$ ipython --no-banner

In [1]: import numpy as np

In [2]: np.set_printoptions(suppress=True, linewidth=160)

In [3]: def tidy(a):
   ...:     return np.round(a, 2) + 0
   ...: 

In [4]: F = np.array([[43, 46, 64, 26, 53, 55],
   ...:     [46, 66, 85, 30, 65, 61],
   ...:     [64, 85, 119, 49, 96, 84],
   ...:     [26, 30, 49, 45, 49, 57],
   ...:     [53, 65, 96, 49, 82, 76],
   ...:     [55, 61, 84, 57, 76, 98]])

In [5]: print(np.argsort(-np.linalg.norm(F, axis=0).round(6), kind="stable")[:3])
[2 5 4]

In [6]: [round(float(x), 2) for x in np.linalg.svd(F, compute_uv=False)[:3]]
Out[6]: [393.37, 38.88, 14.46]

In [7]: r = np.linalg.matrix_rank(F)

In [8]: r
Out[8]: np.int64(4)

In [9]: ns = np.linalg.svd(F)[2][r:].T

In [10]: np.linalg.matrix_rank(F.T @ F), np.linalg.matrix_rank(F @ F.T)
Out[10]: (np.int64(4), np.int64(4))

In [11]: np.allclose(F @ ns, 0)
Out[11]: True

In [12]: vals, V = np.linalg.eigvalsh(F)
---------------------------------------------------------------------------
ValueError                                Traceback (most recent call last)
Cell In[12], line 1
----> 1 vals, V = np.linalg.eigvalsh(F)

ValueError: too many values to unpack (expected 2)

In [13]: vals, V = np.linalg.eigh(F)

In [14]: np.abs(V[:, -1]).round(6).argmax()
Out[14]: np.int64(2)

In [15]: tidy(np.linalg.svd(F, compute_uv=False))
Out[15]: array([393.37,  38.88,  14.46,   6.29,   0.  ,   0.  ])

In [16]: tidy(V.T @ F @ V)
Out[16]: 
array([[  0.  ,   0.  ,   0.  ,   0.  ,   0.  ,   0.  ],
       [  0.  ,   0.  ,   0.  ,   0.  ,   0.  ,   0.  ],
       [  0.  ,   0.  ,   6.29,   0.  ,   0.  ,   0.  ],
       [  0.  ,   0.  ,   0.  ,  14.46,   0.  ,   0.  ],
       [  0.  ,   0.  ,   0.  ,   0.  ,  38.88,   0.  ],
       [  0.  ,   0.  ,   0.  ,   0.  ,   0.  , 393.37]])

In [17]: print(np.unique(vals.round(6) + 0, return_counts=True)[1])
[2 1 1 1 1]

In [18]: tidy(vals)
Out[18]: array([  0.  ,   0.  ,   6.29,  14.46,  38.88, 393.37])

In [19]: (vals > 1e-8).sum(), (vals < -1e-8).sum()
Out[19]: (np.int64(4), np.int64(0))

In [20]: tidy(V.T @ V)
Out[20]: 
array([[1., 0., 0., 0., 0., 0.],
       [0., 1., 0., 0., 0., 0.],
       [0., 0., 1., 0., 0., 0.],
       [0., 0., 0., 1., 0., 0.],
       [0., 0., 0., 0., 1., 0.],
       [0., 0., 0., 0., 0., 1.]])

In [21]: tidy(vals.sum()), np.trace(F)
Out[21]: (np.float64(453.0), np.int64(453))
